$ python -q
>>> import numpy as np
>>> from numpy import linalg as LA
>>> np.set_printoptions(precision=1, suppress=True, linewidth=120, floatmode="fixed")
>>> def tidy(a):
...     return np.round(a, 1) + 0
... 
>>> F = np.load("w.npy")
>>> F
array([[-0.3,  1.9, -0.4,  0.6,  0.6,  0.4, -0.8, -0.7, -0.2],
       [ 1.9,  1.8,  0.0, -0.5, -0.8, -0.3,  0.1, -0.2,  0.0],
       [-0.4,  0.0, -0.5, -0.7, -1.4, -0.6, -0.1,  0.5,  1.1],
       [ 0.6, -0.5, -0.7,  0.0,  0.5, -0.9, -0.3, -0.8,  1.3],
       [ 0.6, -0.8, -1.4,  0.5,  0.0,  0.1,  0.5, -1.0,  0.0],
       [ 0.4, -0.3, -0.6, -0.9,  0.1, -0.3,  1.3,  0.0, -1.1],
       [-0.8,  0.1, -0.1, -0.3,  0.5,  1.3,  0.0, -1.0, -0.3],
       [-0.7, -0.2,  0.5, -0.8, -1.0,  0.0, -1.0,  0.5, -0.5],
       [-0.2,  0.0,  1.1,  1.3,  0.0, -1.1, -0.3, -0.5,  0.8]])
>>> tidy(F.mean(axis=0))
array([ 0.1,  0.2, -0.2, -0.1, -0.2, -0.2, -0.1, -0.4,  0.1])
>>> print(tidy(LA.norm(F)))
6.7
>>> tidy(F.sum(axis=1))
array([ 1.1,  2.0, -2.1, -0.8, -1.5, -1.4, -0.6, -3.2,  1.1])
>>> print(LA.matrix_rank(F))
9
>>> np.abs(F).max()
np.float64(1.9)
>>> rng = np.random.default_rng(89914)
>>> idx = rng.permutation(9)
>>> other = F[:, idx] * rng.choice([-1, 1], 9)
>>> other
array([[-0.7, -0.6, -0.4,  0.6, -0.3, -0.2,  0.4,  1.9,  0.8],
       [-0.2,  0.8,  0.3, -0.5,  1.9,  0.0, -0.0,  1.8, -0.1],
       [ 0.5,  1.4,  0.6, -0.7, -0.4,  1.1,  0.5,  0.0,  0.1],
       [-0.8, -0.5,  0.9,  0.0,  0.6,  1.3,  0.7, -0.5,  0.3],
       [-1.0, -0.0, -0.1,  0.5,  0.6,  0.0,  1.4, -0.8, -0.5],
       [ 0.0, -0.1,  0.3, -0.9,  0.4, -1.1,  0.6, -0.3, -1.3],
       [-1.0, -0.5, -1.3, -0.3, -0.8, -0.3,  0.1,  0.1, -0.0],
       [ 0.5,  1.0, -0.0, -0.8, -0.7, -0.5, -0.5, -0.2,  1.0],
       [-0.5, -0.0,  1.1,  1.3, -0.2,  0.8, -1.1,  0.0,  0.3]])
>>> Uu, _, VT = LA.svd(F.T @ other)
>>> tidy(LA.lstsq(F, other)[0])
array([[ 0.0,  0.0,  0.0,  0.0,  1.0,  0.0,  0.0,  0.0,  0.0],
       [ 0.0,  0.0,  0.0,  0.0,  0.0,  0.0,  0.0,  1.0,  0.0],
       [ 0.0,  0.0,  0.0,  0.0,  0.0,  0.0, -1.0,  0.0,  0.0],
       [ 0.0,  0.0,  0.0,  1.0,  0.0,  0.0,  0.0,  0.0,  0.0],
       [ 0.0, -1.0,  0.0,  0.0,  0.0,  0.0,  0.0,  0.0,  0.0],
       [ 0.0,  0.0, -1.0,  0.0,  0.0,  0.0,  0.0,  0.0,  0.0],
       [ 0.0,  0.0,  0.0,  0.0,  0.0,  0.0,  0.0,  0.0, -1.0],
       [ 1.0,  0.0,  0.0,  0.0,  0.0,  0.0,  0.0,  0.0,  0.0],
       [ 0.0,  0.0,  0.0,  0.0,  0.0,  1.0,  0.0,  0.0,  0.0]])
>>> feats = np.load("m.npy")
>>> feats
array([[ 3,  1,  2, -3, -1,  1,  0,  2,  1,  2, -1, -3],
       [-3,  3,  1,  2, -3, -1,  1,  0,  2,  1,  2, -1],
       [-1, -3,  3,  1,  2, -3, -1,  1,  0,  2,  1,  2],
       [ 2, -1, -3,  3,  1,  2, -3, -1,  1,  0,  2,  1],
       [ 1,  2, -1, -3,  3,  1,  2, -3, -1,  1,  0,  2],
       [ 2,  1,  2, -1, -3,  3,  1,  2, -3, -1,  1,  0],
       [ 0,  2,  1,  2, -1, -3,  3,  1,  2, -3, -1,  1],
       [ 1,  0,  2,  1,  2, -1, -3,  3,  1,  2, -3, -1],
       [-1,  1,  0,  2,  1,  2, -1, -3,  3,  1,  2, -3],
       [-3, -1,  1,  0,  2,  1,  2, -1, -3,  3,  1,  2],
       [ 2, -3, -1,  1,  0,  2,  1,  2, -1, -3,  3,  1],
       [ 1,  2, -3, -1,  1,  0,  2,  1,  2, -1, -3,  3]])
>>> def softmax(z):
...     e = np.exp(z - z.max(axis=-1, keepdims=True))
...     return e / e.sum(axis=-1, keepdims=True)
... 
>>> tidy(softmax(feats[8]))
array([0.0, 0.1, 0.0, 0.1, 0.1, 0.1, 0.0, 0.0, 0.4, 0.1, 0.1, 0.0])
>>> att = feats @ feats.T / np.sqrt(12)
>>> tidy(softmax(att + np.triu(np.full(att.shape, -np.inf), 1)))
array([[1.0, 0.0, 0.0, 0.0, 0.0, 0.0, 0.0, 0.0, 0.0, 0.0, 0.0, 0.0],
       [0.0, 1.0, 0.0, 0.0, 0.0, 0.0, 0.0, 0.0, 0.0, 0.0, 0.0, 0.0],
       [0.0, 0.0, 1.0, 0.0, 0.0, 0.0, 0.0, 0.0, 0.0, 0.0, 0.0, 0.0],
       [0.0, 0.0, 0.0, 1.0, 0.0, 0.0, 0.0, 0.0, 0.0, 0.0, 0.0, 0.0],
       [0.0, 0.0, 0.0, 0.0, 1.0, 0.0, 0.0, 0.0, 0.0, 0.0, 0.0, 0.0],
       [0.0, 0.0, 0.0, 0.0, 0.0, 1.0, 0.0, 0.0, 0.0, 0.0, 0.0, 0.0],
       [0.0, 0.0, 0.0, 0.0, 0.0, 0.0, 1.0, 0.0, 0.0, 0.0, 0.0, 0.0],
       [0.0, 0.0, 0.0, 0.0, 0.0, 0.0, 0.0, 1.0, 0.0, 0.0, 0.0, 0.0],
       [0.0, 0.0, 0.0, 0.0, 0.0, 0.0, 0.0, 0.0, 1.0, 0.0, 0.0, 0.0],
       [0.0, 0.0, 0.0, 0.0, 0.0, 0.0, 0.0, 0.0, 0.0, 1.0, 0.0, 0.0],
       [0.0, 0.0, 0.0, 0.0, 0.0, 0.0, 0.0, 0.0, 0.0, 0.0, 1.0, 0.0],
       [0.0, 0.0, 0.0, 0.0, 0.0, 0.0, 0.0, 0.0, 0.0, 0.0, 0.0, 1.0]])
>>> tidy(softmax(att)[8] @ feats)
array([-1.0,  1.0,  0.0,  2.0,  1.0,  2.0, -1.0, -3.0,  3.0,  1.0,  2.0, -3.0])
>>> feats @ (-1.0) ** np.arange(12)
array([ 4.0, -4.0,  4.0, -4.0,  4.0, -4.0,  4.0, -4.0,  4.0, -4.0,  4.0, -4.0])
>>> (feats @ feats)[0]
array([-11,  -2,  41,  -6,  -5,  -8,  -3,  12,  -6,  26,   0, -22])
>>> x0 = np.array([0, 1, 0, -1, -1, -1, 0, 2, 2, -1, -1, 2])
>>> y = feats @ x0
>>> c, lr = np.zeros(12), 1 / LA.norm(feats, 2) ** 2
>>> for i in range(40):
...     c -= lr * feats.T @ (feats @ c - y)
...     if i % 10 == 0: print(i, round(LA.norm(feats @ c - y), 1))
... 
0 6.5
10 2.3
20 1.6
30 1.3
>>> tidy(c)
array([ 0.4,  1.0, -0.4, -0.6, -1.0, -1.4,  0.4,  1.9,  1.6, -0.6, -1.1,  1.6])
>>> tidy(LA.cond(feats))
np.float64(9.5)
>>> r0 = np.array([2, 1, 0])
>>> np.polyval(r0, feats[0])
array([21,  3, 10, 15,  1,  3,  0, 10,  3, 10,  1, 15])
>>> np.correlate(feats[0], feats[8], "full")
array([ -9,   3,  -1,  23,  -7,  -8,  -9,   4,  21,  -6,  15,  -1,  -6, -12,  -2,  21,   4,  -1,  -6,  -5,  -3,  -2,
         3])
>>> np.array([np.convolve(row, r0, "same") for row in feats])
array([[ 5,  5, -4, -5,  1,  1,  4,  4,  5,  0, -7, -3],
       [ 3,  5,  5, -4, -5,  1,  1,  4,  4,  5,  0, -1],
       [-7,  3,  5,  5, -4, -5,  1,  1,  4,  4,  5,  2],
       [ 0, -7,  3,  5,  5, -4, -5,  1,  1,  4,  4,  1],
       [ 5,  0, -7,  3,  5,  5, -4, -5,  1,  1,  4,  2],
       [ 4,  5,  0, -7,  3,  5,  5, -4, -5,  1,  1,  0],
       [ 4,  4,  5,  0, -7,  3,  5,  5, -4, -5,  1,  1],
       [ 1,  4,  4,  5,  0, -7,  3,  5,  5, -4, -5, -1],
       [ 1,  1,  4,  4,  5,  0, -7,  3,  5,  5, -4, -3],
       [-5,  1,  1,  4,  4,  5,  0, -7,  3,  5,  5,  2],
       [-4, -5,  1,  1,  4,  4,  5,  0, -7,  3,  5,  1],
       [ 5, -4, -5,  1,  1,  4,  4,  5,  0, -7,  3,  3]])
>>> Q, Rm = LA.qr(feats)
>>> print(np.trace(Q @ Q.T))
12.0
>>> np.allclose(Rm.T @ Rm, feats.T @ feats)
True
>>> tidy(Q.T @ Q)
array([[1.0, 0.0, 0.0, 0.0, 0.0, 0.0, 0.0, 0.0, 0.0, 0.0, 0.0, 0.0],
       [0.0, 1.0, 0.0, 0.0, 0.0, 0.0, 0.0, 0.0, 0.0, 0.0, 0.0, 0.0],
       [0.0, 0.0, 1.0, 0.0, 0.0, 0.0, 0.0, 0.0, 0.0, 0.0, 0.0, 0.0],
       [0.0, 0.0, 0.0, 1.0, 0.0, 0.0, 0.0, 0.0, 0.0, 0.0, 0.0, 0.0],
       [0.0, 0.0, 0.0, 0.0, 1.0, 0.0, 0.0, 0.0, 0.0, 0.0, 0.0, 0.0],
       [0.0, 0.0, 0.0, 0.0, 0.0, 1.0, 0.0, 0.0, 0.0, 0.0, 0.0, 0.0],
       [0.0, 0.0, 0.0, 0.0, 0.0, 0.0, 1.0, 0.0, 0.0, 0.0, 0.0, 0.0],
       [0.0, 0.0, 0.0, 0.0, 0.0, 0.0, 0.0, 1.0, 0.0, 0.0, 0.0, 0.0],
       [0.0, 0.0, 0.0, 0.0, 0.0, 0.0, 0.0, 0.0, 1.0, 0.0, 0.0, 0.0],
       [0.0, 0.0, 0.0, 0.0, 0.0, 0.0, 0.0, 0.0, 0.0, 1.0, 0.0, 0.0],
       [0.0, 0.0, 0.0, 0.0, 0.0, 0.0, 0.0, 0.0, 0.0, 0.0, 1.0, 0.0],
       [0.0, 0.0, 0.0, 0.0, 0.0, 0.0, 0.0, 0.0, 0.0, 0.0, 0.0, 1.0]])
>>> tidy(Q)
array([[-0.5, -0.2, -0.4,  0.2,  0.0, -0.1,  0.1,  0.0, -0.5, -0.5,  0.1, -0.2],
       [ 0.5, -0.4, -0.1, -0.3,  0.3, -0.1,  0.0, -0.2, -0.1, -0.3, -0.6, -0.1],
       [ 0.2,  0.5, -0.4, -0.1, -0.3,  0.3, -0.1,  0.1, -0.1, -0.3, -0.2,  0.5],
       [-0.3,  0.1,  0.4, -0.5, -0.1, -0.2,  0.2,  0.1,  0.2, -0.6,  0.0,  0.0],
       [-0.2, -0.3,  0.1,  0.4, -0.5, -0.1, -0.2,  0.3,  0.2,  0.0, -0.5,  0.0],
       [-0.3, -0.2, -0.4, -0.1,  0.3, -0.5, -0.2, -0.1,  0.4,  0.1,  0.0,  0.5],
       [ 0.0, -0.3, -0.2, -0.4, -0.1,  0.4, -0.6,  0.2,  0.1,  0.0,  0.3, -0.2],
       [-0.2,  0.0, -0.3, -0.3, -0.5,  0.0,  0.3, -0.5,  0.2,  0.2, -0.1, -0.2],
       [ 0.2, -0.1,  0.0, -0.3, -0.3, -0.5,  0.0,  0.3, -0.5,  0.3,  0.1,  0.2],
       [ 0.5,  0.2,  0.0,  0.2, -0.2, -0.4, -0.4, -0.3,  0.1, -0.3,  0.3, -0.2],
       [-0.3,  0.4,  0.1, -0.1,  0.2, -0.2, -0.5, -0.2, -0.3,  0.2, -0.4, -0.2],
       [-0.2, -0.3,  0.4,  0.1, -0.2,  0.2, -0.2, -0.5, -0.3, -0.1,  0.1,  0.5]])
>>> tidy(abs(Rm[0, 0])), tidy(LA.norm(feats[:, 0]))
(np.float64(6.6), np.float64(6.6))
>>> m1 = np.array([[2, 1, 2, 1, 2, 1],
...     [1, 3, 1, 3, 1, 3],
...     [1, 3, 1, 3, 1, 3],
...     [2, 1, 2, 1, 2, 1],
...     [1, 3, 1, 3, 1, 3],
...     [1, 3, 1, 3, 1, 3]])
>>> Uu, sig, VT = LA.svd(m1)
>>> evecs = VT[:(sig > 1e-8).sum()]
>>> x0 = m1[5] + 3 * m1[2] + rng.integers(2) * np.eye(6)[5]
>>> x0
array([ 4.0, 12.0,  4.0, 12.0,  4.0, 12.0])
>>> LA.matrix_rank(np.vstack([m1, x0]))
np.int64(2)
>>> tidy(LA.norm(x0 - evecs.T @ evecs @ x0))
np.float64(0.0)
>>> np.allclose(evecs.T @ evecs @ x0, x0)
True
>>> tidy(evecs.T @ evecs)
array([[0.3, 0.0, 0.3, 0.0, 0.3, 0.0],
       [0.0, 0.3, 0.0, 0.3, 0.0, 0.3],
       [0.3, 0.0, 0.3, 0.0, 0.3, 0.0],
       [0.0, 0.3, 0.0, 0.3, 0.0, 0.3],
       [0.3, 0.0, 0.3, 0.0, 0.3, 0.0],
       [0.0, 0.3, 0.0, 0.3, 0.0, 0.3]])
>>> np.abs(np.diag(LA.qr(m1)[1])) > 1e-9
array([ True,  True, False, False, False, False])
>>> np.allclose(m1[:-1].T @ LA.lstsq(m1[:-1].T, m1[-1])[0], m1[-1])
True
>>> tidy(m1 @ LA.pinv(m1) @ m1)
array([[2.0, 1.0, 2.0, 1.0, 2.0, 1.0],
       [1.0, 3.0, 1.0, 3.0, 1.0, 3.0],
       [1.0, 3.0, 1.0, 3.0, 1.0, 3.0],
       [2.0, 1.0, 2.0, 1.0, 2.0, 1.0],
       [1.0, 3.0, 1.0, 3.0, 1.0, 3.0],
       [1.0, 3.0, 1.0, 3.0, 1.0, 3.0]])
>>> other = m1 / np.sqrt((m1 ** 2).mean(axis=1, keepdims=True))
>>> LA.matrix_rank(m1 - m1.mean(axis=1, keepdims=True))
np.int64(1)
>>> tidy(LA.norm(other, axis=1))
array([2.4, 2.4, 2.4, 2.4, 2.4, 2.4])
>>> LA.matrix_rank(other) == LA.matrix_rank(m1)
np.True_
>>> idx = rng.permutation(6)
>>> print(idx)
[3 1 5 4 2 0]
>>> other = m1[idx][:, idx]
>>> tidy(np.sort(np.abs(LA.eigvals(other))))
array([ 0.0,  0.0,  0.0,  0.0,  0.0, 11.0])
>>> other
array([[1, 1, 1, 2, 2, 2],
       [3, 3, 3, 1, 1, 1],
       [3, 3, 3, 1, 1, 1],
       [3, 3, 3, 1, 1, 1],
       [3, 3, 3, 1, 1, 1],
       [1, 1, 1, 2, 2, 2]])
>>> A = np.load("arr.npy")
>>> A
array([[-2.0, -1.0, -4.0,  0.0],
       [-2.0,  0.0,  5.0,  0.0],
       [ 2.0,  1.0,  4.0,  0.0],
       [ 0.0,  0.0,  0.0,  0.0]])
>>> A @ A
array([[ -2.0,  -2.0, -13.0,   0.0],
       [ 14.0,   7.0,  28.0,   0.0],
       [  2.0,   2.0,  13.0,   0.0],
       [  0.0,   0.0,   0.0,   0.0]])
>>> (A != 0).astype(int)
array([[1, 1, 1, 0],
       [1, 0, 1, 0],
       [1, 1, 1, 0],
       [0, 0, 0, 0]])
>>> np.flatnonzero(LA.matrix_power((A != 0) + (A.T != 0) + np.eye(4), 4)[2])
array([0, 1, 2])
>>> (LA.matrix_power((A != 0) + (A.T != 0) + np.eye(4), 4) > 0).astype(int)
array([[1, 1, 1, 0],
       [1, 1, 1, 0],
       [1, 1, 1, 0],
       [0, 0, 0, 1]])
